>>> import numpy as np
>>> from numpy import linalg as LA
>>> np.set_printoptions(precision=2, suppress=True, linewidth=120, legacy="1.25")
>>> def tidy(a):
...     return np.round(a, 2) + 0
... 
>>> arr = np.load("case15.npy")
>>> print(arr)
[[-3  2  1  2 -1]
 [ 0  0  0  0  0]
 [-1  0 -1  3  2]
 [ 0 -3  0  3 -3]
 [ 0  0  0  0  0]
 [ 3 -2  0 -1  0]
 [-2 -3 -3 -2 -2]
 [-3 -6 -4  4 -3]
 [-2 -3 -3 -2 -2]
 [ 0 -3  0  3 -3]
 [ 0  0  0  0  0]
 [ 0  0  0  0  0]
 [-1  0 -1  3  2]
 [ 0  0  0  0  0]]
>>> # row 4 repeats row 1
>>> proj = arr @ LA.solve(arr.T @ arr, arr.T)
>>> print(tidy(np.trace(proj)))
5.0
>>> print(tidy(np.diag(proj)))
[1.  0.  0.4 0.4 0.  1.  0.4 0.6 0.4 0.4 0.  0.  0.4 0. ]
>>> print(np.allclose(proj @ proj, proj))
True
>>> print(tidy(proj @ arr[:, 4]))
[-1.  0.  2. -3.  0.  0. -2. -3. -2. -3.  0.  0.  2.  0.]
>>> cen = (arr - arr.mean(axis=0)) / arr.std(axis=0)
>>> print(tidy(cen.std(axis=0)))
[1. 1. 1. 1. 1.]
>>> c = LA.lstsq(np.delete(cen, 4, axis=1), cen[:, 4])[0]
>>> print(np.abs(c).argmax())
1
>>> print(tidy(1 - np.var(cen[:, 4] - np.delete(cen, 4, axis=1) @ c)))
1.0
>>> C2 = arr.T @ arr
>>> print(tidy(LA.eigvalsh(C2)[::-1]))
[154.92  57.18  31.27  19.62   0.01]
>>> print(np.allclose(C2, C2.T))
True
>>> print(np.diag(C2))
[37 80 37 65 44]
>>> print(tidy(LA.svd(arr, compute_uv=False) ** 2))
[154.92  57.18  31.27  19.62   0.01]
>>> cen = arr - arr.mean(axis=0)
>>> V = LA.svd(cen)[2][:4]
>>> A2 = cen - cen @ V.T @ V
>>> print(tidy(np.diag(V.T @ V)))
[0.85 0.72 0.59 0.98 0.86]
>>> print(LA.norm(A2, axis=1).round(6).argmax())
5
>>> feats = np.loadtxt("dump.csv", delimiter=",")
>>> print(feats)
[[ 0.  0.  2.  9.  0. -7.  0.  0.  0.  0.  0.  0.]
 [ 0.  2.  0. -4. -4.  0.  0.  0. -7.  0.  0.  0.]
 [ 0.  0.  5.  0.  0.  9.  0. -5.  0.  5. -7.  0.]
 [ 0.  0.  6.  9.  0.  6.  0.  0.  0. -8.  0. -3.]
 [ 0. -5.  0. -7.  0.  9.  0.  0.  0.  0.  8.  0.]
 [-3.  0.  0.  0.  0. -7.  0.  0.  0.  0.  0.  5.]
 [ 0.  0.  4. -8.  0.  0. -2.  0.  0.  9.  0.  0.]
 [ 0.  0. -6.  0.  0.  9.  3.  0.  0.  2.  0.  0.]
 [-3.  6.  0. -7.  0.  4. -7.  0.  0.  0.  0.  2.]
 [ 0.  0.  0.  0.  0.  8.  0.  0.  0. -8.  0.  0.]
 [ 0.  0.  0.  0.  0. -3.  0.  0. -8.  0.  0.  0.]
 [ 0.  0.  0.  0. -8. -9.  0.  0. -4.  0.  9.  0.]
 [ 0. -6. -3.  0.  0.  0.  0.  0. -2.  0.  0.  6.]
 [ 0.  0.  2.  0.  1.  0.  0. -6.  0.  0.  0. -3.]
 [ 0.  0.  0.  0.  0.  0.  0.  0.  0.  0.  0.  0.]]
>>> A2 = np.c_[feats[:, :3] @ np.array([[1, 0, 3], [3, 2, 2], [2, 1, 3]]), np.array([-2, -1, -1, -1, 0, -2, -1, 2, 0, 0, 0, -1, 2, 1, 1])]
>>> print(A2)
[[  4.   2.   6.  -2.]
 [  6.   4.   4.  -1.]
 [ 10.   5.  15.  -1.]
 [ 12.   6.  18.  -1.]
 [-15. -10. -10.   0.]
 [ -3.   0.  -9.  -2.]
 [  8.   4.  12.  -1.]
 [-12.  -6. -18.   2.]
 [ 15.  12.   3.   0.]
 [  0.   0.   0.   0.]
 [  0.   0.   0.   0.]
 [  0.   0.   0.  -1.]
 [-24. -15. -21.   2.]
 [  4.   2.   6.   1.]
 [  0.   0.   0.   1.]]
>>> print(tidy(LA.norm(A2 - feats @ LA.lstsq(feats, A2)[0], axis=0)))
[0.   0.   0.   1.58]
>>> print(LA.matrix_rank(np.c_[feats, A2]))
13
>>> print(LA.matrix_rank(A2))
4
